In [1]: import numpy as np

In [2]: from numpy import linalg as LA

In [3]: np.set_printoptions(suppress=True, linewidth=200)

In [4]: feats = np.loadtxt("block8.csv", delimiter=",")

In [5]: feats
Out[5]: 
array([[ 0., -2.,  0., -1., -2.,  1.,  0.,  2., -1.,  0.,  2.,  0.,  0.,  1.,  1.],
       [ 0.,  0.,  0.,  1.,  1.,  3.,  1.,  3.,  3., -1.,  1., -2., -3., -3.,  1.],
       [ 0.,  0.,  0., -1., -1.,  2., -3., -1., -2.,  1., -3., -2.,  2.,  1., -3.],
       [ 0.,  0.,  0.,  0.,  2., -1., -2.,  3., -3.,  1.,  1.,  2., -1.,  1.,  3.],
       [ 0.,  0.,  0.,  0.,  0., -3.,  2., -1.,  2., -1., -1.,  0., -2.,  3., -1.],
       [ 0.,  0.,  0.,  0.,  0.,  0.,  2.,  3.,  1., -2.,  2.,  1.,  3.,  2.,  1.],
       [ 0.,  0.,  0.,  0.,  0.,  0.,  0., -2., -1.,  3., -2.,  1., -3.,  2.,  2.],
       [ 0.,  0.,  0.,  0.,  0.,  0.,  0.,  0.,  3., -2.,  0., -3.,  1., -1., -3.],
       [ 0.,  0.,  0.,  0.,  0.,  0.,  0.,  0.,  0., -1.,  3.,  2.,  1.,  2.,  1.],
       [ 0.,  0.,  0.,  0.,  0.,  0.,  0.,  0.,  0.,  0., -1., -2.,  0.,  3.,  1.],
       [ 0.,  0.,  0.,  0.,  0.,  0.,  0.,  0.,  0.,  0.,  0.,  0.,  0.,  1., -2.],
       [ 0.,  0.,  0.,  0.,  0.,  0.,  0.,  0.,  0.,  0.,  0.,  0., -1., -1.,  0.],
       [ 0.,  0.,  0.,  0.,  0.,  0.,  0.,  0.,  0.,  0.,  0.,  0.,  0.,  3., -1.],
       [ 0.,  0.,  0.,  0.,  0.,  0.,  0.,  0.,  0.,  0.,  0.,  0.,  0.,  0., -2.],
       [ 0.,  0.,  0.,  0.,  0.,  0.,  0.,  0.,  0.,  0.,  0.,  0.,  0.,  0.,  0.]])

In [6]: # looks like rank 13

In [7]: M2 = np.array([[1, 2],
   ...:     [2, -2],
   ...:     [-3, -3],
   ...:     [-2, -1],
   ...:     [-2, -2],
   ...:     [-2, 1],
   ...:     [3, 1],
   ...:     [0, 2],
   ...:     [0, 1],
   ...:     [1, 1],
   ...:     [-3, 3],
   ...:     [1, -3],
   ...:     [0, -2],
   ...:     [-3, 1],
   ...:     [2, 3]])

In [8]: np.einsum("ik,kj->ji", feats, M2)
Out[8]: 
array([[ -7.,  -2., -10.,  -5.,   3.,  -5.,   8.,  -8., -12.,  -6.,  -7.,   3., -11.,  -4.,   0.],
       [ 23.,  24., -16.,   6.,  -1.,   9.,   3.,  -2.,   5.,   9.,  -5.,   1.,   0.,  -6.,   0.]])

In [9]: M2.T @ feats.T
Out[9]: 
array([[ -7.,  -2., -10.,  -5.,   3.,  -5.,   8.,  -8., -12.,  -6.,  -7.,   3., -11.,  -4.,   0.],
       [ 23.,  24., -16.,   6.,  -1.,   9.,   3.,  -2.,   5.,   9.,  -5.,   1.,   0.,  -6.,   0.]])

In [10]: LA.matrix_rank(np.vstack([feats, M2.T]))
Out[10]: np.int64(15)

In [11]: np.einsum("ij->j", feats)
Out[11]: array([ 0., -2.,  0., -1.,  0.,  2.,  0.,  7.,  2., -2.,  2., -3., -3., 14., -2.])
